% ipython --no-banner

In [1]: import numpy as np

In [2]: np.set_printoptions(precision=3, suppress=True, linewidth=120)

In [3]: E = np.load("mat.npy")

In [4]: print(E)
[[-4 -4 -5  5  5 -4  2]
 [-4  0  2  4  2 -5 -5]
 [-3  0 -1 -1  5  1 -3]
 [-4  0  2  4  2 -5 -5]]

In [5]: f, v = E[3], E[0]

In [6]: f @ f
Out[6]: np.int64(90)

In [7]: pr = (f @ v) / (f @ f) * f

In [8]: np.round(np.linalg.norm(f + v) ** 2 + np.linalg.norm(f - v) ** 2, 3)
Out[8]: np.float64(434.0)

In [9]: (v - pr) @ f
Out[9]: np.float64(0.0)

In [10]: print(pr)
[-2.044  0.     1.022  2.044  1.022 -2.556 -2.556]

In [11]: Uu, sig, vt = np.linalg.svd(E)

In [12]: evecs = vt[:(sig > 1e-8).sum()]

In [13]: rng = np.random.default_rng(483)

In [14]: x0 = E[0] + -1 * E[2] + rng.integers(2) * np.eye(7)[0]

In [15]: x0
Out[15]: array([-1., -4., -4.,  6.,  0., -5.,  5.])

In [16]: np.diag(evecs.T @ evecs)
Out[16]: array([0.283, 0.162, 0.411, 0.439, 0.611, 0.487, 0.605])

In [17]: [round(float(x), 3) for x in np.linalg.svd(E, compute_uv=False)[:3]]
Out[17]: [15.322, 9.128, 5.91]

In [18]: np.linalg.cond(E) > 100
Out[18]: np.True_

In [19]: np.argsort(-np.linalg.norm(E, axis=0).round(6), kind="stable")[:3]
Out[19]: array([5, 6, 3])

In [20]: print(np.linalg.matrix_rank(E, rtol=0.1))
3

In [21]: Y = E / np.linalg.norm(E, axis=1, keepdims=True)

In [22]: gram = Y @ Y.T

In [23]: (gram - 2 * np.eye(4)).round(6).argmax(axis=1)
Out[23]: array([1, 3, 1, 1])

In [24]: W0 = np.loadtxt("case12.csv", delimiter=",")

In [25]: W0
Out[25]: 
array([[ 1., -2.,  5.],
       [ 0.,  0.,  0.],
       [ 0.,  0.,  0.],
       [-1., -2., -5.],
       [ 1., -2.,  5.],
       [ 1., -2.,  5.],
       [-1., -2., -5.],
       [ 0.,  0.,  0.],
       [ 0.,  0.,  0.],
       [-1., -6.,  4.],
       [ 0.,  0.,  0.],
       [-1., -6.,  4.],
       [ 0.,  0.,  0.],
       [ 0.,  0.,  0.],
       [-3., -6., -6.],
       [ 0.,  0.,  0.],
       [ 1., -2.,  5.],
       [ 0.,  0.,  0.],
       [ 1., -2.,  5.],
       [-2., -4., -1.],
       [ 0.,  0.,  0.],
       [-2., -8., -1.],
       [ 1., -2.,  5.],
       [-2., -4., -1.],
       [-2., -4., -1.],
       [-2., -4., -1.],
       [ 1., -2.,  5.]])

In [26]: Y = np.c_[W0[:, :2] @ np.array([[4, 2], [0, 0]]), np.array([-1, 2, 2, -2, -2, 0, -2, 1, -2, 2, 2, -2, 0, 0, 1, 2, -2, 1, 0, 1, 1, -1, 1, 2, 0, -2, 1])]

In [27]: print(Y)
[[  4.   2.  -1.]
 [  0.   0.   2.]
 [  0.   0.   2.]
 [ -4.  -2.  -2.]
 [  4.   2.  -2.]
 [  4.   2.   0.]
 [ -4.  -2.  -2.]
 [  0.   0.   1.]
 [  0.   0.  -2.]
 [ -4.  -2.   2.]
 [  0.   0.   2.]
 [ -4.  -2.  -2.]
 [  0.   0.   0.]
 [  0.   0.   0.]
 [-12.  -6.   1.]
 [  0.   0.   2.]
 [  4.   2.  -2.]
 [  0.   0.   1.]
 [  4.   2.   0.]
 [ -8.  -4.   1.]
 [  0.   0.   1.]
 [ -8.  -4.  -1.]
 [  4.   2.   1.]
 [ -8.  -4.   2.]
 [ -8.  -4.   0.]
 [ -8.  -4.  -2.]
 [  4.   2.   1.]]

In [28]: np.linalg.matrix_rank(np.c_[W0, Y])
Out[28]: np.int64(4)

In [29]: np.round(np.linalg.norm(Y - W0 @ np.linalg.lstsq(W0, Y)[0], axis=0), 3) + 0
Out[29]: array([0.   , 0.   , 7.338])
